$ python3 -q
>>> import numpy as np
>>> np.set_printoptions(precision=1, suppress=True, linewidth=200)
>>> A = np.load("test0.npy")
>>> print(A)
[[ 30.6 -10.7  -9.1]
 [ 17.9  -6.   -5.6]
 [ 17.7  -5.9  -5.5]
 [ 14.3  -4.7  -4.4]
 [ 12.1  -3.8  -3.7]
 [ 10.9  -3.4  -3.3]
 [  8.2  -2.4  -2.4]
 [  7.8  -2.3  -2.3]
 [  6.   -1.6  -1.6]
 [  3.4  -0.7  -0.7]
 [  3.1  -0.7  -0.6]
 [  2.8  -0.6  -0.5]
 [  2.5  -0.5  -0.4]
 [  2.3  -0.4  -0.3]
 [  1.9  -0.3  -0.2]
 [  1.6  -0.2  -0.1]
 [  1.4  -0.2   0. ]
 [  1.3  -0.2   0. ]
 [  0.9  -0.1   0.1]
 [ -0.1   0.    0. ]
 [ -0.1   0.    0. ]
 [ -0.1   0.    0. ]
 [ -0.3   0.   -0.1]
 [ -0.9  -0.1  -0.6]
 [ -1.7  -0.1  -1.3]
 [ -2.4  -0.1  -1.9]
 [ -2.4  -0.1  -2. ]
 [ -2.6  -0.1  -2.2]
 [ -3.4  -0.1  -2.8]
 [ -4.   -0.1  -3.2]
 [ -7.2   0.3  -5.4]
 [-11.8   1.   -7.9]
 [-13.3   1.3  -8.7]
 [-17.2   2.1 -10.5]]
>>> np.abs(np.linalg.svd(A)[2][-1])
array([0.2, 0.9, 0.2])
>>> basis = A[[19, 2]].astype(float)
>>> for _ in range(7):
...     labels = np.linalg.norm(A[:, None] - basis, axis=-1).argmin(axis=1)
...     basis = np.array([A[labels == j].mean(axis=0) for j in range(2)])
... 
>>> labels
array([1, 1, 1, 1, 1, 1, 0, 0, 0, 0, 0, 0, 0, 0, 0, 0, 0, 0, 0, 0, 0, 0, 0, 0, 0, 0, 0, 0, 0, 0, 0, 0, 0, 0])
>>> basis
array([[-0.9, -0.2, -2. ],
       [17.2, -5.8, -5.3]])
>>> basis[1] - basis[0]
array([18.1, -5.5, -3.3])
>>> print(np.abs(basis[1] - basis[0]).argmax())
0
>>> labels = A[:, 0] > np.median(A[:, 0])
>>> u = A[labels].mean(axis=0) - A[~labels].mean(axis=0)
>>> print(np.argsort(-np.abs(u).round(6), kind="stable"))
[0 1 2]
>>> x0 = np.array([2, -2, 0])
>>> target = A @ x0
>>> np.round(np.linalg.lstsq(A, target)[0], 1) + 0
array([ 2., -2.,  0.])
>>> try:
...     np.linalg.solve(A, target)
... except np.linalg.LinAlgError as e:
...     print("failed:", e)
... 
failed: Last 2 dimensions of the array must be square
>>> print(np.round(np.linalg.solve(A.T @ A, A.T @ target), 1) + 0)
[ 2. -2.  0.]
>>> rng = np.random.default_rng(3245)
>>> target = target + 0.3 * rng.normal(size=34)
>>> target.round(1) + 0
array([ 82.3,  47.4,  47.5,  37.9,  31.9,  28.4,  21.4,  20.4,  15. ,   7.8,   7.6,   6.7,   6. ,   5. ,   3.6,   3.2,   3.3,   2.8,   2.1,   0. ,  -0.1,  -0.5,  -0.7,  -1.7,  -3.6,  -5.1,  -4.6,
        -4.4,  -6.9,  -7.7, -15. , -26. , -28.9, -38.1])
>>> c, *_ = np.linalg.lstsq(A, target)
>>> np.round(A.T @ (target - A @ c), 1) + 0
array([0., 0., 0.])
>>> round(np.linalg.norm(target - A @ c), 1)
np.float64(1.7)
>>> np.unravel_index(np.abs(A).argmax(), A.shape)
(np.int64(0), np.int64(0))
>>> np.zeros(34, 3)
Traceback (most recent call last):
  File "<python-input-26>", line 1, in <module>
    np.zeros(34, 3)
    ~~~~~~~~^^^^^^^
TypeError: Cannot interpret '3' as a data type
>>> np.count_nonzero(A)
np.int64(93)
>>> np.linalg.matrix_rank(A)
np.int64(3)
>>> np.diff(A, axis=0)
array([[-12.7,   4.7,   3.5],
       [ -0.2,   0.1,   0.1],
       [ -3.4,   1.2,   1.1],
       [ -2.2,   0.9,   0.7],
       [ -1.2,   0.4,   0.4],
       [ -2.7,   1. ,   0.9],
       [ -0.4,   0.1,   0.1],
       [ -1.8,   0.7,   0.7],
       [ -2.6,   0.9,   0.9],
       [ -0.3,   0. ,   0.1],
       [ -0.3,   0.1,   0.1],
       [ -0.3,   0.1,   0.1],
       [ -0.2,   0.1,   0.1],
       [ -0.4,   0.1,   0.1],
       [ -0.3,   0.1,   0.1],
       [ -0.2,   0. ,   0.1],
       [ -0.1,   0. ,   0. ],
       [ -0.4,   0.1,   0.1],
       [ -1. ,   0.1,  -0.1],
       [  0. ,   0. ,   0. ],
       [  0. ,   0. ,   0. ],
       [ -0.2,   0. ,  -0.1],
       [ -0.6,  -0.1,  -0.5],
       [ -0.8,   0. ,  -0.7],
       [ -0.7,   0. ,  -0.6],
       [  0. ,   0. ,  -0.1],
       [ -0.2,   0. ,  -0.2],
       [ -0.8,   0. ,  -0.6],
       [ -0.6,   0. ,  -0.4],
       [ -3.2,   0.4,  -2.2],
       [ -4.6,   0.7,  -2.5],
       [ -1.5,   0.3,  -0.8],
       [ -3.9,   0.8,  -1.8]])
>>> A.sum(axis=1)
array([ 10.8,   6.3,   6.3,   5.2,   4.6,   4.2,   3.4,   3.2,   2.8,   2. ,   1.8,   1.7,   1.6,   1.6,   1.4,   1.3,   1.2,   1.1,   0.9,  -0.1,  -0.1,  -0.1,  -0.4,  -1.6,  -3.1,  -4.4,  -4.5,
        -4.9,  -6.3,  -7.3, -12.3, -18.7, -20.7, -25.6])
>>> np.abs(A).max()
np.float64(30.6)
>>> K = np.load("w.npy")
>>> K
array([[-5,  4,  1],
       [-7,  2, -1],
       [-5,  4,  1]])
>>> np.einsum("ij,ji->", K, K)
np.int64(-44)
>>> np.einsum("ii->", K)
np.int64(-2)
>>> print(round(float(np.linalg.det(K.T)), 1))
-0.0
>>> print(round(float(np.linalg.eigvals(K).sum().real), 1))
-2.0
>>> print(np.abs(np.diag(np.linalg.qr(K)[1])) > 1e-9)
[ True  True False]
>>> np.unique(K.round(6), axis=0).shape
(2, 3)
>>> K @ np.linalg.pinv(K) @ K
array([[-5.,  4.,  1.],
       [-7.,  2., -1.],
       [-5.,  4.,  1.]])
>>> np.linalg.lstsq(K[:-1].T, K[-1])[2]
np.int32(2)
>>> print(np.linalg.matrix_rank(K, rtol=0.1))
2
>>> print([round(float(x), 1) for x in np.linalg.svd(K, compute_uv=False)[:3]])
[11.4, 2.8, 0.0]
>>> data = np.load("block8.npy")
>>> data
array([[0, 1, 0, 0, 1, 0, 0, 0, 0, 0, 0],
       [1, 0, 1, 0, 1, 1, 1, 0, 0, 0, 0],
       [0, 1, 0, 0, 0, 0, 0, 1, 0, 0, 0],
       [0, 0, 0, 0, 0, 1, 0, 0, 1, 0, 0],
       [1, 1, 0, 0, 0, 0, 0, 0, 0, 0, 0],
       [0, 1, 0, 1, 0, 0, 1, 0, 0, 0, 0],
       [0, 1, 0, 0, 0, 1, 0, 0, 0, 0, 0],
       [0, 0, 1, 0, 0, 0, 0, 0, 0, 0, 0],
       [0, 0, 0, 1, 0, 0, 0, 0, 0, 0, 1],
       [0, 0, 0, 0, 0, 0, 0, 0, 0, 0, 0],
       [0, 0, 0, 0, 0, 0, 0, 0, 1, 0, 0]])
>>> labels = rng.permutation(11)
>>> labels
array([ 5,  1, 10,  4,  7,  8,  2,  6,  3,  9,  0])
>>> B = data[labels][:, labels]
>>> np.trace(B)
np.int64(0)
>>> B
array([[0, 1, 0, 0, 0, 0, 0, 1, 1, 0, 0],
       [1, 0, 0, 1, 0, 0, 1, 1, 0, 0, 1],
       [0, 0, 0, 0, 0, 1, 0, 0, 0, 0, 0],
       [0, 1, 0, 0, 0, 0, 0, 0, 0, 0, 1],
       [0, 0, 0, 0, 0, 0, 1, 0, 0, 0, 0],
       [0, 0, 1, 0, 0, 0, 0, 0, 1, 0, 0],
       [0, 1, 0, 0, 1, 0, 0, 0, 0, 0, 0],
       [1, 1, 0, 0, 0, 0, 0, 0, 0, 0, 0],
       [1, 0, 0, 0, 0, 1, 0, 0, 0, 0, 0],
       [0, 0, 0, 0, 0, 0, 0, 0, 0, 0, 0],
       [0, 1, 0, 1, 0, 0, 0, 0, 0, 0, 0]])
>>> np.sort(np.abs(np.linalg.eigvals(B)))
array([0. , 0.1, 0.7, 1. , 1. , 1. , 1. , 1.6, 1.7, 2.1, 2.8])
>>> np.allclose(B, data)
False
>>> J = np.load("out11.npy")
>>> J
array([[1, 3, 2, 3, 1, 1, 2, 0, 1, 2, 0],
       [0, 1, 3, 2, 3, 1, 1, 2, 0, 1, 2],
       [2, 0, 1, 3, 2, 3, 1, 1, 2, 0, 1],
       [1, 2, 0, 1, 3, 2, 3, 1, 1, 2, 0],
       [0, 1, 2, 0, 1, 3, 2, 3, 1, 1, 2],
       [2, 0, 1, 2, 0, 1, 3, 2, 3, 1, 1],
       [1, 2, 0, 1, 2, 0, 1, 3, 2, 3, 1],
       [1, 1, 2, 0, 1, 2, 0, 1, 3, 2, 3],
       [3, 1, 1, 2, 0, 1, 2, 0, 1, 3, 2],
       [2, 3, 1, 1, 2, 0, 1, 2, 0, 1, 3],
       [3, 2, 3, 1, 1, 2, 0, 1, 2, 0, 1]])
>>> left, sigma, vt = np.linalg.svd(J, full_matrices=False)
>>> print(np.abs(vt[0]))
[0.3 0.3 0.3 0.3 0.3 0.3 0.3 0.3 0.3 0.3 0.3]
>>> round(float(np.sqrt((sigma ** 2).sum())), 1), np.round(np.linalg.norm(J), 1)
(19.3, np.float64(19.3))
>>> sigma
array([16. ,  5. ,  5. ,  4.2,  4.2,  2.9,  2.9,  2.5,  2.5,  1.2,  1.2])
>>> np.round(left.T @ J @ vt.T, 1) + 0
array([[16. ,  0. ,  0. ,  0. ,  0. ,  0. ,  0. ,  0. ,  0. ,  0. ,  0. ],
       [ 0. ,  5. ,  0. ,  0. ,  0. ,  0. ,  0. ,  0. ,  0. ,  0. ,  0. ],
       [ 0. ,  0. ,  5. ,  0. ,  0. ,  0. ,  0. ,  0. ,  0. ,  0. ,  0. ],
       [ 0. ,  0. ,  0. ,  4.2,  0. ,  0. ,  0. ,  0. ,  0. ,  0. ,  0. ],
       [ 0. ,  0. ,  0. ,  0. ,  4.2,  0. ,  0. ,  0. ,  0. ,  0. ,  0. ],
       [ 0. ,  0. ,  0. ,  0. ,  0. ,  2.9,  0. ,  0. ,  0. ,  0. ,  0. ],
       [ 0. ,  0. ,  0. ,  0. ,  0. ,  0. ,  2.9,  0. ,  0. ,  0. ,  0. ],
       [ 0. ,  0. ,  0. ,  0. ,  0. ,  0. ,  0. ,  2.5,  0. ,  0. ,  0. ],
       [ 0. ,  0. ,  0. ,  0. ,  0. ,  0. ,  0. ,  0. ,  2.5,  0. ,  0. ],
       [ 0. ,  0. ,  0. ,  0. ,  0. ,  0. ,  0. ,  0. ,  0. ,  1.2,  0. ],
       [ 0. ,  0. ,  0. ,  0. ,  0. ,  0. ,  0. ,  0. ,  0. ,  0. ,  1.2]])
>>> np.abs(left[:, 0]).round(6).argmax()
np.int64(0)
>>> np.round(vt @ vt.T, 1) + 0
array([[1., 0., 0., 0., 0., 0., 0., 0., 0., 0., 0.],
       [0., 1., 0., 0., 0., 0., 0., 0., 0., 0., 0.],
       [0., 0., 1., 0., 0., 0., 0., 0., 0., 0., 0.],
       [0., 0., 0., 1., 0., 0., 0., 0., 0., 0., 0.],
       [0., 0., 0., 0., 1., 0., 0., 0., 0., 0., 0.],
       [0., 0., 0., 0., 0., 1., 0., 0., 0., 0., 0.],
       [0., 0., 0., 0., 0., 0., 1., 0., 0., 0., 0.],
       [0., 0., 0., 0., 0., 0., 0., 1., 0., 0., 0.],
       [0., 0., 0., 0., 0., 0., 0., 0., 1., 0., 0.],
       [0., 0., 0., 0., 0., 0., 0., 0., 0., 1., 0.],
       [0., 0., 0., 0., 0., 0., 0., 0., 0., 0., 1.]])
